$ ipython --no-banner

In [1]: import numpy as np

In [2]: import numpy.linalg as la

In [3]: np.set_printoptions(precision=1, suppress=True, linewidth=160, legacy="1.25")

In [4]: rng = np.random.default_rng(1685)

In [5]: z = rng.integers(0, 3, 4)

In [6]: arr = (z[:, None] == z) * 2 + np.eye(4)

In [7]: arr
Out[7]: 
array([[3., 0., 0., 0.],
       [0., 3., 0., 2.],
       [0., 0., 3., 0.],
       [0., 2., 0., 3.]])

In [8]: vec = np.array([-8, 5, -7, 8])

In [9]: y = arr @ vec

In [10]: c, lr = np.zeros(4), 1 / la.norm(arr, 2) ** 2

In [11]: for i in range(20):
    ...:     c -= lr * arr.T @ (arr @ c - y)
    ...:     if i % 5 == 0: print(i, round(la.norm(arr @ c - y), 1))
    ...: 
0 20.5
5 2.7
10 1.4
15 1.1

In [12]: c
Out[12]: array([-8. ,  5.7, -7. ,  7.3])

In [13]: np.round(la.cond(arr), 1)
Out[13]: 5.0

In [14]: (arr != 0).astype(int)
Out[14]: 
array([[1, 0, 0, 0],
       [0, 1, 0, 1],
       [0, 0, 1, 0],
       [0, 1, 0, 1]])

In [15]: (la.matrix_power((arr != 0) + (arr.T != 0) + np.eye(4), 4) > 0).astype(int)
Out[15]: 
array([[1, 0, 0, 0],
       [0, 1, 0, 1],
       [0, 0, 1, 0],
       [0, 1, 0, 1]])

In [16]: np.sort(la.eigvals(arr).real)
Out[16]: array([1., 3., 3., 5.])

In [17]: np.flatnonzero(la.matrix_power((arr != 0) + (arr.T != 0) + np.eye(4), 4)[3])
Out[17]: array([1, 3])

In [18]: w, vecs = la.eigh(arr)

In [19]: np.abs(vecs[:, -1]).round(6).argmax()
Out[19]: 1

In [20]: vecs @ np.diag(w) @ vecs.T
Out[20]: 
array([[3., 0., 0., 0.],
       [0., 3., 0., 2.],
       [0., 0., 3., 0.],
       [0., 2., 0., 3.]])

In [21]: (w > 1e-8).sum(), (w < -1e-8).sum()
Out[21]: (4, 0)

In [22]: w, vecs = la.eigh(arr)

In [23]: vec = np.array([1, -1, 2, 1])

In [24]: np.round(vec @ arr @ vec / (vec @ vec), 1), round(w[0], 1), w[-1]
Out[24]: (2.4, 1.0, 5.0)

In [25]: mat = np.load("w.npy")

In [26]: mat
Out[26]: 
array([[ 6.,  3., -3.,  2.],
       [-2., -4.,  2.,  2.],
       [ 4., -1., -1.,  6.],
       [ 0.,  0.,  0.,  2.]])

In [27]: def softmax(z):
    ...:     e = np.exp(z - z.max(axis=-1, keepdims=True))
    ...:     return e / e.sum(axis=-1, keepdims=True)
    ...: 

In [28]: np.round(softmax(10 * mat[3]), 1) + 0
Out[28]: array([0., 0., 0., 1.])

In [29]: att = mat @ mat.T / np.sqrt(4)

In [30]: np.round(softmax(att + np.triu(np.full(att.shape, -np.inf), 1)), 1) + 0
Out[30]: 
array([[1. , 0. , 0. , 0. ],
       [0. , 1. , 0. , 0. ],
       [0. , 0. , 1. , 0. ],
       [0. , 0. , 0.9, 0. ]])

In [31]: np.round(softmax(att), 1) + 0
Out[31]: 
array([[1. , 0. , 0. , 0. ],
       [0. , 1. , 0. , 0. ],
       [0. , 0. , 1. , 0. ],
       [0. , 0. , 0.9, 0. ]])

In [32]: np.round(np.poly(mat), 1) + 0
Out[32]: array([ 1., -3., -4., 12.,  0.])

In [33]: round(float(la.det(mat[::-1])), 1)
Out[33]: 0.0

In [34]: round(float(la.det(2 * mat)), 1), round(la.det(mat), 1)
Out[34]: (0.0, 0.0)

In [35]: np.einsum("ii->", mat)
Out[35]: 3.0

In [36]: K = np.load("out9.npy")

In [37]: K
Out[37]: 
array([[-1.6,  0.5, -5. ],
       [-5.4, -4.7,  4.3],
       [ 4.2,  4.2, -3.5],
       [ 0.8,  1.9, -2.3],
       [-3.6, -2.9,  0.8],
       [-5.3, -6.1,  4.4],
       [ 1.2,  3.3, -8. ],
       [ 0.8, -0.7,  2.6],
       [-1.4,  0.8, -4.9],
       [ 3.1,  0.9,  4.3],
       [-2.8, -3.1,  1.4],
       [ 4.4,  6.3, -7.2]])

In [38]: z = rng.permutation(3)

In [39]: out = K[:, z] * rng.choice([-1, 1], 3)

In [40]: out
Out[40]: 
array([[-1.6,  5. ,  0.5],
       [-5.4, -4.3, -4.7],
       [ 4.2,  3.5,  4.2],
       [ 0.8,  2.3,  1.9],
       [-3.6, -0.8, -2.9],
       [-5.3, -4.4, -6.1],
       [ 1.2,  8. ,  3.3],
       [ 0.8, -2.6, -0.7],
       [-1.4,  4.9,  0.8],
       [ 3.1, -4.3,  0.9],
       [-2.8, -1.4, -3.1],
       [ 4.4,  7.2,  6.3]])

In [41]: left, _, Vh = la.svd(K.T @ out)

In [42]: np.round(la.lstsq(K, out)[0], 1) + 0
Out[42]: 
array([[ 1.,  0.,  0.],
       [ 0.,  0.,  1.],
       [ 0., -1.,  0.]])

In [43]: out = K / np.sqrt((K ** 2).mean(axis=1, keepdims=True))

In [44]: la.matrix_rank(out) == la.matrix_rank(K)
Out[44]: True

In [45]: out[2]
Out[45]: array([ 1.1,  1.1, -0.9])

In [46]: Xc = K - K.mean(axis=0)

In [47]: left, s, Vh = la.svd(Xc, full_matrices=False)

In [48]: np.searchsorted(np.cumsum(s ** 2) / (s ** 2).sum(), 0.9) + 1
Out[48]: 2

In [49]: np.round(Xc.mean(axis=0), 1) + 0
Out[49]: array([0., 0., 0.])

In [50]: np.round(s ** 2 / (s ** 2).sum(), 1) + 0
Out[50]: array([0.8, 0.2, 0. ])

In [51]: np.abs(Vh[0]).argmax()
Out[51]: 2

In [52]: Q, _ = la.qr(np.array([[-0.1, 1.5], [0.1, 0.7]]))

In [53]: W0 = Q[:, :2]

In [54]: W0
Out[54]: 
array([[-0.7,  0.7],
       [ 0.7,  0.7]])

In [55]: z = rng.permutation(2)

In [56]: out = W0[:, z] * rng.choice([-1, 1], 2)

In [57]: out
Out[57]: 
array([[-0.7,  0.7],
       [ 0.7,  0.7]])

In [58]: left, _, Vh = la.svd(W0.T @ out)

In [59]: z
Out[59]: array([0, 1])

In [60]: np.round(left @ Vh, 1) + 0
Out[60]: 
array([[1., 0.],
       [0., 1.]])

In [61]: np.round(la.lstsq(W0, out)[0], 1) + 0
Out[61]: 
array([[1., 0.],
       [0., 1.]])

In [62]: w, vecs = la.eig(W0)

In [63]: np.sort(la.eigvals(la.inv(W0)))
Out[63]: array([-1.,  1.])

In [64]: np.sort(la.eigvals(W0 @ W0))
Out[64]: array([1., 1.])

In [65]: np.sort(la.eigvals(W0.T))
Out[65]: array([-1.,  1.])

In [66]: la.norm(W0, axis=0)
Out[66]: array([1., 1.])

In [67]: round(W0[:, 0] @ W0[:, 1], 1)
Out[67]: 0.0

In [68]: np.round(W0 @ W0.T, 1) + 0
Out[68]: 
array([[1., 0.],
       [0., 1.]])

In [69]: vec = np.array([0, -2])

In [70]: [p for p in range(1, 25) if np.allclose(la.matrix_power(W0, p), np.eye(2))]
Out[70]: [2, 4, 6, 8, 10, 12, 14, 16, 18, 20, 22, 24]

In [71]: np.round(W0.T @ (W0 @ vec), 1) + 0
Out[71]: array([ 0., -2.])

In [72]: np.sort(np.abs(np.degrees(np.angle(la.eigvals(W0)))))
Out[72]: array([  0., 180.])

In [73]: 2 - la.matrix_rank(W0 - np.eye(2), tol=1e-8)
Out[73]: 1

In [74]: Q, _ = la.qr(np.array([[0.9, 0.6, -1.0], [-1.2, 0.2, -2.1], [1.6, 2.0, -0.5]]))

In [75]: vecs, _ = la.qr(np.array([[0.1, 0.5, -1.4], [-0.6, 0.3, 0.0], [0.5, 1.2, 1.3]]))

In [76]: s = 10 * 0.5 ** np.arange(3)

In [77]: E = Q[:, :3] * s @ vecs[:3]

In [78]: E
Out[78]: 
array([[ 2.1,  2.9,  3. ],
       [-3.3,  1. , -5.9],
       [-1.9,  4. ,  6.6]])

In [79]: left, s, Vh = la.svd(mat)

In [80]: vecs = Vh[:(s > 1e-8).sum()]

In [81]: vec = mat[1] + -2 * mat[0] + rng.integers(2) * np.eye(4)[1]

In [82]: vec
Out[82]: array([-14.,  -9.,   8.,  -2.])

In [83]: np.round(vecs.T @ vecs, 1) + 0
Out[83]: 
array([[ 0.9, -0.1, -0.3,  0. ],
       [-0.1,  0.9, -0.3,  0. ],
       [-0.3, -0.3,  0.2,  0. ],
       [ 0. ,  0. ,  0. ,  1. ]])

In [84]: np.allclose(vecs.T @ vecs @ vec, vec)
Out[84]: False

In [85]: r0 = np.array([2, 0, 1])

In [86]: np.cross(E[0, :3], E[2, :3])
Out[86]: array([  7. , -19.7,  14. ])

In [87]: np.correlate(E[0], E[2], "full")
Out[87]: array([14. , 27.6, 27.6,  6.7, -5.7])

In [88]: r0 = np.array([1, 1, 0])

In [89]: out = E + np.outer(r0, np.eye(3)[0])

In [90]: out
Out[90]: 
array([[ 3.1,  2.9,  3. ],
       [-2.3,  1. , -5.9],
       [-1.9,  4. ,  6.6]])

In [91]: np.round(la.det(out) / la.det(E), 1), round(float(1 + la.solve(E, r0)[0]), 1)
Out[91]: (1.2, 1.2)

In [92]: la.matrix_rank(out - E)
Out[92]: 1

In [93]: vec = np.array([2, -3, 0])

In [94]: np.einsum("ij,j->i", E, vec)
Out[94]: array([ -4.5,  -9.6, -15.8])

In [95]: E @ vec
Out[95]: array([ -4.5,  -9.6, -15.8])

In [96]: E @ (2 * vec)
Out[96]: array([ -8.9, -19.2, -31.7])

In [97]: (E * vec).sum(axis=1)
Out[97]: array([ -4.5,  -9.6, -15.8])

In [98]: vec = np.array([3, 0, 0])

In [99]: h1 = np.maximum(E @ vec, 0)

In [100]: np.maximum(E @ vec, 0) - np.maximum(-E @ vec, 0)
Out[100]: array([ 6.4, -9.8, -5.7])

In [101]: E.T @ h1
Out[101]: array([13.5, 18.4, 19.3])

In [102]: E * (h1 > 1e-9)[:, None]
Out[102]: 
array([[ 2.1,  2.9,  3. ],
       [-0. ,  0. , -0. ],
       [-0. ,  0. ,  0. ]])

In [103]: s = 20 * 0.7 ** np.arange(3)

In [104]: feats = rng.normal(size=(15, 3)) * rng.permutation(s)

In [105]: feats.round(1) + 0
Out[105]: 
array([[ -4.6, -25.4,  -5.4],
       [-10.6,  26.6,  16.2],
       [ 19.1, -24.6, -12.7],
       [ -2.2,  11.3,  11.6],
       [  4.4,  47.8,   0.8],
       [-24.6,   7.8, -12.9],
       [ 11.8,   4.2,   3.6],
       [ 24.9, -23.2,  -1.1],
       [ -5.9, -32.4,  -2.8],
       [ -9.6,  -4.6,  -0.7],
       [-12.4, -11.5, -10.3],
       [ -8.9, -28. ,   4. ],
       [ -2.8,   4.1,   8.7],
       [ 23.2,   0. ,  12.2],
       [ 16.8,  -9.9,  -4.5]])

In [106]: z = feats[:, 0] > np.median(feats[:, 0])

In [107]: r0 = feats[z].mean(axis=0) - feats[~z].mean(axis=0)

In [108]: np.argsort(-np.abs(r0).round(6), kind="stable")
Out[108]: array([0, 1, 2])

In [109]: r0
Out[109]: array([23.9,  8.7,  1.8])

In [110]: z.astype(int)
Out[110]: array([0, 0, 1, 1, 1, 0, 1, 1, 0, 0, 0, 0, 0, 1, 1])

In [111]: out = np.c_[feats[:, :2] @ np.array([[2, -1], [2, -3]]), np.array([-2, 0, 2, 2, 2, 2, 0, 1, -2, -2, 1, 0, 2, -2, 0])]

In [112]: out
Out[112]: 
array([[ -60. ,   80.8,   -2. ],
       [  31.8,  -69.1,    0. ],
       [ -10.9,   54.6,    2. ],
       [  18.1,  -31.6,    2. ],
       [ 104.4, -147.8,    2. ],
       [ -33.6,    1.3,    2. ],
       [  32.1,  -24.5,    0. ],
       [   3.3,   44.8,    1. ],
       [ -76.6,  103.1,   -2. ],
       [ -28.3,   23.4,   -2. ],
       [ -47.7,   46.7,    1. ],
       [ -73.8,   92.8,    0. ],
       [   2.5,   -9.3,    2. ],
       [  46.4,  -23.3,   -2. ],
       [  13.7,   13. ,    0. ]])

In [113]: la.norm(la.qr(feats)[0].T @ out, axis=0) ** 2 / ((out ** 2).sum(axis=0) + 1e-12)
Out[113]: array([1. , 1. , 0.2])

In [114]: np.round(la.lstsq(feats, out[:, 0])[0], 1) + 0
Out[114]: array([2., 2., 0.])

In [115]: np.round(la.norm(out - feats @ la.lstsq(feats, out)[0], axis=0), 1) + 0
Out[115]: array([0. , 0. , 5.4])

In [116]: la.matrix_rank(np.c_[feats, out])
Out[116]: 4

In [117]: z = out[:, 0] > np.median(out[:, 0])

In [118]: r0 = out[z].mean(axis=0) - out[~z].mean(axis=0)

In [119]: ((out - out.mean(axis=0)) @ r0 > 0).astype(int)
Out[119]: array([0, 1, 0, 1, 1, 0, 1, 0, 0, 0, 0, 0, 1, 1, 1])
